% ipython --no-banner

In [1]: import numpy as np

In [2]: np.set_printoptions(precision=2, suppress=True, linewidth=160, sign=" ")

In [3]: tidy = lambda a: np.round(a, 2) + 0

In [4]: data = np.load("dump.npy")

In [5]: data
Out[5]: 
array([[ 5,  2,  0,  0,  0,  0],
       [-4,  7,  0,  0,  0,  0],
       [ 8, -7,  0,  0,  0,  0],
       [ 0,  0,  5,  2,  0,  0],
       [ 0,  0, -4,  7,  0,  0],
       [ 0,  0,  8, -7,  0,  0],
       [ 0,  0,  0,  0,  5,  2],
       [ 0,  0,  0,  0, -4,  7],
       [ 0,  0,  0,  0,  8, -7]])

In [6]: left, sig, Vt = np.linalg.svd(data, full_matrices=False)

In [7]: tidy(np.sqrt((sig ** 2).sum())), tidy(np.linalg.norm(data))
Out[7]: (np.float64(24.92), np.float64(24.92))

In [8]: (sig > 1e-8).sum()
Out[8]: np.int64(6)

In [9]: tidy(left.T @ left)
Out[9]: 
array([[ 1.,  0.,  0.,  0.,  0.,  0.],
       [ 0.,  1.,  0.,  0.,  0.,  0.],
       [ 0.,  0.,  1.,  0.,  0.,  0.],
       [ 0.,  0.,  0.,  1.,  0.,  0.],
       [ 0.,  0.,  0.,  0.,  1.,  0.],
       [ 0.,  0.,  0.,  0.,  0.,  1.]])

In [10]: left.shape, sig.shape, Vt.shape
Out[10]: ((9, 6), (6,), (6, 6))

In [11]: x = np.array([9, 6, 9, 1, 1, 5])

In [12]: rhs = data @ x

In [13]: c, lr = np.zeros(6), 1 / np.linalg.norm(data, 2) ** 2

In [14]: for i in range(150):
    ...:     c -= lr * data.T @ (data @ c - rhs)
    ...:     if i % 50 == 0: print(i, round(np.linalg.norm(data @ c - rhs), 2))
    ...: 
0 60.66
50 0.01
100 0.0

In [15]: tidy(np.linalg.cond(data))
Out[15]: np.float64(2.45)

In [16]: x = np.array([3, 4, 0, 4, 3, 3])

In [17]: rhs = data @ x

In [18]: tidy(np.linalg.lstsq(data, rhs)[0])
Out[18]: array([ 3.,  4.,  0.,  4.,  3.,  3.])

In [19]: rhs
Out[19]: array([ 23,  16,  -4,   8,  28, -28,  21,   9,   3])

In [20]: tidy(np.linalg.pinv(data) @ data)
Out[20]: 
array([[ 1.,  0.,  0.,  0.,  0.,  0.],
       [ 0.,  1.,  0.,  0.,  0.,  0.],
       [ 0.,  0.,  1.,  0.,  0.,  0.],
       [ 0.,  0.,  0.,  1.,  0.,  0.],
       [ 0.,  0.,  0.,  0.,  1.,  0.],
       [ 0.,  0.,  0.,  0.,  0.,  1.]])

In [21]: rng = np.random.default_rng(62071)

In [22]: rhs = rhs + 0.3 * rng.normal(size=9)

In [23]: tidy(rhs)
Out[23]: array([ 22.73,  16.29,  -3.89,   8.03,  28.63, -27.79,  20.46,   8.89,   3.6 ])

In [24]: c, *_ = np.linalg.lstsq(data, rhs)

In [25]: [round(float(np.linalg.norm(np.linalg.solve(data.T @ data + lam * np.eye(6), data.T @ rhs))), 2) for lam in (0, 1, 10, 100)]
Out[25]: [7.65, 7.43, 5.95, 2.45]

In [26]: tidy(c)
Out[26]: array([ 2.98,  3.99,  0.03,  4.05,  2.96,  2.91])

In [27]: tidy(np.linalg.norm(rhs - data @ c))
Out[27]: np.float64(0.83)

In [28]: data.reshape(2, -1)
Out[28]: 
array([[ 5,  2,  0,  0,  0,  0, -4,  7,  0,  0,  0,  0,  8, -7,  0,  0,  0,  0,  0,  0,  5,  2,  0,  0,  0,  0, -4],
       [ 7,  0,  0,  0,  0,  8, -7,  0,  0,  0,  0,  0,  0,  5,  2,  0,  0,  0,  0, -4,  7,  0,  0,  0,  0,  8, -7]])

In [29]: data.ravel(order="F")
Out[29]: 
array([ 5, -4,  8,  0,  0,  0,  0,  0,  0,  2,  7, -7,  0,  0,  0,  0,  0,  0,  0,  0,  0,  5, -4,  8,  0,  0,  0,  0,  0,  0,  2,  7, -7,  0,  0,  0,  0,  0,
        0,  0,  0,  0,  5, -4,  8,  0,  0,  0,  0,  0,  0,  2,  7, -7])

In [30]: t3 = data.reshape(9, 2, -1)

In [31]: np.einsum("ihd,ihd->ih", t3, t3)
Out[31]: 
array([[  29,    0],
       [  65,    0],
       [ 113,    0],
       [  25,    4],
       [  16,   49],
       [  64,   49],
       [   0,   29],
       [   0,   65],
       [   0,  113]])

In [32]: t3[:, 0]
Out[32]: 
array([[ 5,  2,  0],
       [-4,  7,  0],
       [ 8, -7,  0],
       [ 0,  0,  5],
       [ 0,  0, -4],
       [ 0,  0,  8],
       [ 0,  0,  0],
       [ 0,  0,  0],
       [ 0,  0,  0]])

In [33]: np.einsum("ihd,jhd->hij", t3, t3).shape
Out[33]: (2, 9, 9)

In [34]: M2 = data[0, 0] * data[1:] - np.outer(data[1:, 0], data[0])

In [35]: M2
Out[35]: 
array([[  0,  43,   0,   0,   0,   0],
       [  0, -51,   0,   0,   0,   0],
       [  0,   0,  25,  10,   0,   0],
       [  0,   0, -20,  35,   0,   0],
       [  0,   0,  40, -35,   0,   0],
       [  0,   0,   0,   0,  25,  10],
       [  0,   0,   0,   0, -20,  35],
       [  0,   0,   0,   0,  40, -35]])

In [36]: data[:, 0] / data[0, 0]
Out[36]: array([ 1. , -0.8,  1.6,  0. ,  0. ,  0. ,  0. ,  0. ,  0. ])

In [37]: np.linalg.matrix_rank(M2), np.linalg.matrix_rank(data)
Out[37]: (np.int64(5), np.int64(6))

In [38]: mat = np.load("layer9.npy")

In [39]: mat
Out[39]: 
array([[ -2,   2,   0,  10,  -9,  16,   8, -10,   8,   7],
       [ -4,   2,   3,   9, -11,  10,  -3,  -8,   8,   5],
       [ -4,   2,   3,  -1,  -5,   8,  -1,  -7,   7,   4],
       [ -4,  -1,  -1,   5,  -6,   6,  -2,  -6,   4,   0],
       [ -1,   1,  -4,   5,  -2,   5,   2,  -4,   3,  -1],
       [ -9,   3,   9,   2,  -6,  13,  -2, -12,   9,   8],
       [ -1,  -3,  -2,   6,  -1,   3,   2,   1,   2,   1],
       [ -8,   3,  10,   0,   4,   9,  -2, -14,   8,   6],
       [ -2,   2,  -5,   2,   1,   2,   1,  -1,   2,   0],
       [  0,   6,   2,   4,   5,   1, -11,  -6,  12,   1],
       [  4,   0,  -3,   0,  -6,   4,  -1,  -3,   5,   1],
       [ -3,   8,   3,   7,   9,   6,   3,  -8,   6,   6],
       [  2,   3,   0,   3,  -3,   8,   2,  -6,   6,   4],
       [ -6,   4,   4,  17,  -7,  10,  -5,  -6,  10,   6],
       [ -2,   2,  -5,   2,   1,   2,   1,  -1,   2,   0],
       [ -1,   5,   6,  10,   9,   0,  -3,  -2,   5,   4],
       [ -6,   1,  -6,  -3,   1,   6,   1,  -6,   5,  -1]])

In [40]: cov = mat.T @ mat

In [41]: np.trace(cov), (mat ** 2).sum()
Out[41]: (np.int64(5390), np.int64(5390))

In [42]: np.allclose(cov, cov.T)
Out[42]: True

In [43]: np.linalg.matrix_rank(cov)
Out[43]: np.int64(10)

In [44]: tidy(np.linalg.eigvalsh(cov)[::-1])
Out[44]: array([ 3540.42,   718.39,   422.05,   306.11,   239.47,   116.03,    26.85,    17.79,     2.09,     0.8 ])

In [45]: A = np.loadtxt("x.csv", delimiter=",")

In [46]: A
Out[46]: 
array([[  0.,   1.,   0.],
       [  1.,   3.,   0.],
       [  2.,   5.,   2.],
       [  4.,   7.,   2.],
       [  4.,   9.,   3.],
       [  4.,  11.,   3.],
       [  6.,  11.,   4.],
       [  6.,  13.,   5.],
       [  6.,  13.,   5.],
       [  7.,  15.,   6.],
       [  7.,  17.,   7.],
       [  8.,  18.,   8.],
       [ 10.,  20.,  10.],
       [ 12.,  22.,  10.],
       [ 14.,  22.,  10.],
       [ 15.,  24.,  12.],
       [ 15.,  24.,  12.],
       [ 16.,  24.,  14.],
       [ 16.,  26.,  15.],
       [ 16.,  27.,  16.],
       [ 18.,  28.,  18.],
       [ 19.,  28.,  19.],
       [ 20.,  29.,  19.],
       [ 21.,  31.,  20.],
       [ 23.,  33.,  20.],
       [ 25.,  34.,  21.],
       [ 26.,  34.,  21.],
       [ 28.,  36.,  23.],
       [ 29.,  36.,  23.],
       [ 29.,  36.,  24.],
       [ 30.,  37.,  24.],
       [ 30.,  39.,  26.],
       [ 31.,  41.,  28.],
       [ 32.,  42.,  28.],
       [ 32.,  44.,  29.],
       [ 33.,  45.,  30.]])

In [47]: lab = A[:, 0] > np.median(A[:, 0])

In [48]: f = A[lab].mean(axis=0) - A[~lab].mean(axis=0)

In [49]: tidy(f)
Out[49]: array([ 18.18,  20.21,  16.11])

In [50]: ((A - A.mean(axis=0)) @ f > 0).astype(int)
Out[50]: array([ 0,  0,  0,  0,  0,  0,  0,  0,  0,  0,  0,  0,  0,  0,  0,  0,  0,  0,  1,  1,  1,  1,  1,  1,  1,  1,  1,  1,  1,  1,  1,  1,  1,  1,  1,  1])

In [51]: lab.astype(int)
Out[51]: array([ 0,  0,  0,  0,  0,  0,  0,  0,  0,  0,  0,  0,  0,  0,  0,  0,  0,  0,  0,  0,  1,  1,  1,  1,  1,  1,  1,  1,  1,  1,  1,  1,  1,  1,  1,  1])

In [52]: left, sig, Vt = np.linalg.svd(A)

In [53]: np.argmax(sig[:-1] / (sig[1:] + 1e-6)) + 1
Out[53]: np.int64(1)

In [54]: tidy(sig)
Out[54]: array([ 225.69,   14.2 ,    5.74])

In [55]: M2 = left[:, :1] @ np.diag(sig[:1]) @ Vt[:1]

In [56]: np.linalg.matrix_rank(A, rtol=0.05)
Out[56]: np.int64(2)

In [57]: np.linalg.matrix_rank(M2)
Out[57]: np.int64(1)

In [58]: tidy(np.linalg.norm(A - M2) / np.linalg.norm(A))
Out[58]: np.float64(0.07)

In [59]: x = np.array([3, 5, 0])

In [60]: rhs = A @ x

In [61]: rhs
Out[61]: 
array([   5.,   18.,   31.,   47.,   57.,   67.,   73.,   83.,   83.,   96.,  106.,  114.,  130.,  146.,  152.,  165.,  165.,  168.,  178.,  183.,  194.,
        197.,  205.,  218.,  234.,  245.,  248.,  264.,  267.,  267.,  275.,  285.,  298.,  306.,  316.,  324.])

In [62]: tidy(np.linalg.pinv(A) @ A)
Out[62]: 
array([[ 1.,  0.,  0.],
       [ 0.,  1.,  0.],
       [ 0.,  0.,  1.]])

In [63]: rhs = rhs + 0.3 * rng.normal(size=36)

In [64]: tidy(rhs)
Out[64]: 
array([   4.82,   18.17,   31.18,   46.72,   56.95,   67.12,   72.63,   83.26,   83.29,   95.86,  105.7 ,  113.73,  129.42,  145.96,  151.86,  165.49,  164.73,
        168.24,  178.12,  182.78,  193.72,  196.77,  205.35,  218.2 ,  233.77,  244.75,  248.1 ,  263.76,  267.34,  267.34,  274.59,  284.96,  297.77,  306.34,
        315.61,  323.65])

In [65]: c, *_ = np.linalg.lstsq(A, rhs)

In [66]: tidy(c)
Out[66]: array([ 3.04,  4.99, -0.03])

In [67]: tidy(np.linalg.norm(rhs - A @ c))
Out[67]: np.float64(1.59)

In [68]: round(np.log10(np.linalg.cond(A)))
Out[68]: 2

In [69]: [round(float(x), 2) for x in np.linalg.svd(A, compute_uv=False)[:3]]
Out[69]: [225.69, 14.2, 5.74]

In [70]: np.linalg.matrix_rank(A, rtol=0.1)
Out[70]: np.int64(1)

In [71]: np.argsort(-np.linalg.norm(A, axis=0).round(6), kind="stable")[:3]
Out[71]: array([ 1,  0,  2])

In [72]: K = np.loadtxt("data.csv", delimiter=",")

In [73]: K
Out[73]: 
array([[ 16.,   0.,  12.,   8.],
       [  0.,   0.,   0.,   0.],
       [ 12.,   0.,   9.,   6.],
       [  8.,   0.,   6.,   4.]])

In [74]: np.linalg.cond(K) > 100
Out[74]: np.True_

In [75]: np.argsort(-np.linalg.norm(K, axis=0).round(6), kind="stable")[:3]
Out[75]: array([ 0,  2,  3])

In [76]: np.linalg.matrix_rank(K, rtol=0.1)
Out[76]: np.int64(1)

In [77]: left, sig, Vt = np.linalg.svd(K)

In [78]: vecs = Vt[:(sig > 1e-8).sum()]

In [79]: x = K[0] + -2 * K[1] + rng.integers(2) * np.eye(4)[2]

In [80]: x
Out[80]: array([ 16.,   0.,  12.,   8.])

In [81]: np.allclose(vecs.T @ vecs @ x, x)
Out[81]: True

In [82]: tidy(np.diag(vecs.T @ vecs))
Out[82]: array([ 0.55,  0.  ,  0.31,  0.14])

In [83]: tidy(vecs.T @ vecs)
Out[83]: 
array([[ 0.55,  0.  ,  0.41,  0.28],
       [ 0.  ,  0.  ,  0.  ,  0.  ],
       [ 0.41,  0.  ,  0.31,  0.21],
       [ 0.28,  0.  ,  0.21,  0.14]])

In [84]: ang = np.radians(90)

In [85]: Rm = np.eye(4)

In [86]: Rm[3, 3] = Rm[1, 1] = np.cos(ang)

In [87]: Rm[3, 1], Rm[1, 3] = -np.sin(ang), np.sin(ang)

In [88]: tidy(Rm)
Out[88]: 
array([[ 1.,  0.,  0.,  0.],
       [ 0.,  0.,  0.,  1.],
       [ 0.,  0.,  1.,  0.],
       [ 0., -1.,  0.,  0.]])

In [89]: M2 = K @ Rm.T

In [90]: tidy(M2)
Out[90]: 
array([[ 16.,   8.,  12.,   0.],
       [  0.,   0.,   0.,   0.],
       [ 12.,   6.,   9.,   0.],
       [  8.,   4.,   6.,   0.]])

In [91]: np.allclose(np.linalg.norm(K, axis=1), np.linalg.norm(M2, axis=1))
Out[91]: True
